>>> import numpy as np
>>> np.set_printoptions(precision=2, suppress=True, linewidth=100, floatmode="fixed")
>>> A = np.load("data.npy")
>>> A
array([[2, 2, 2, 2, 2, 1, 0, 1],
       [3, 0, 0, 1, 1, 2, 1, 0],
       [2, 2, 2, 2, 0, 0, 1, 1],
       [3, 2, 2, 2, 1, 0, 2, 0],
       [0, 2, 1, 1, 0, 3, 0, 3],
       [2, 0, 0, 3, 3, 1, 0, 0],
       [2, 3, 3, 2, 3, 1, 0, 3],
       [1, 0, 1, 0, 3, 2, 2, 0]])
>>> B = A / np.linalg.norm(A, axis=1, keepdims=True)
>>> C2 = B @ B.T
>>> np.linalg.norm(B, axis=1)
array([1.00, 1.00, 1.00, 1.00, 1.00, 1.00, 1.00, 1.00])
>>> C2[5]
array([0.76, 0.73, 0.49, 0.61, 0.26, 1.00, 0.62, 0.62])
>>> np.argwhere(np.triu(np.abs(C2) > 0.95, 1))
array([[0, 6]])
>>> (C2 - 2 * np.eye(8)).round(6).argmax(axis=1)
array([6, 5, 3, 2, 6, 0, 0, 1])
>>> W = np.array([[-4, -4, -3, -4],
...     [3, 4, -4, -1],
...     [-5, 1, -1, 2],
...     [5, -3, -4, -3],
...     [-5, -1, 1, -5],
...     [-5, -3, 4, -1],
...     [4, -4, -1, 2],
...     [-1, -4, 1, 2]])
>>> coef = np.array([-9, 4, 8, -9])
>>> act = np.maximum(A @ W + coef, 0)
>>> act
array([[ 0,  0,  0,  0],
       [ 0,  0,  3,  0],
       [ 0,  0,  0,  0],
       [ 0,  0,  0,  0],
       [ 0,  0, 10,  0],
       [ 0,  0,  0,  0],
       [ 0,  0,  0,  0],
       [ 0,  0, 13,  0]])
>>> (act > 0).mean(axis=0)
array([0.00, 0.00, 0.38, 0.00])
>>> (act > 0).astype(int)
array([[0, 0, 0, 0],
       [0, 0, 1, 0],
       [0, 0, 0, 0],
       [0, 0, 0, 0],
       [0, 0, 1, 0],
       [0, 0, 0, 0],
       [0, 0, 0, 0],
       [0, 0, 1, 0]])
>>> basis = np.array([[2, 2, 2], [2, 1, 2], [1, 1, 0], [2, 1, 2]])
>>> (act @ basis).round(6).argmax(axis=1)
array([0, 0, 0, 0, 0, 0, 0, 0])
>>> W @ basis
array([[-27, -19, -24],
       [  8,   5,  12],
       [ -5,  -8,  -4],
       [ -6,   0,  -2],
       [-21, -15, -22],
       [-14, -10, -18],
       [  3,   5,   4],
       [ -5,  -3,  -6]])
>>> vec = np.array([0, 2, -2, -3, 2, 0, -3, -1])
>>> rhs = A @ vec
>>> coef, lr = np.zeros(8), 1 / np.linalg.norm(A, 2) ** 2
>>> for i in range(6):
...     coef -= lr * A.T @ (A @ coef - rhs)
...     if i % 2 == 0: print(i, round(np.linalg.norm(A @ coef - rhs), 2))
... 
0 8.49
2 7.32
4 6.42
>>> round(np.linalg.cond(A), 2)
np.float64(40.4)
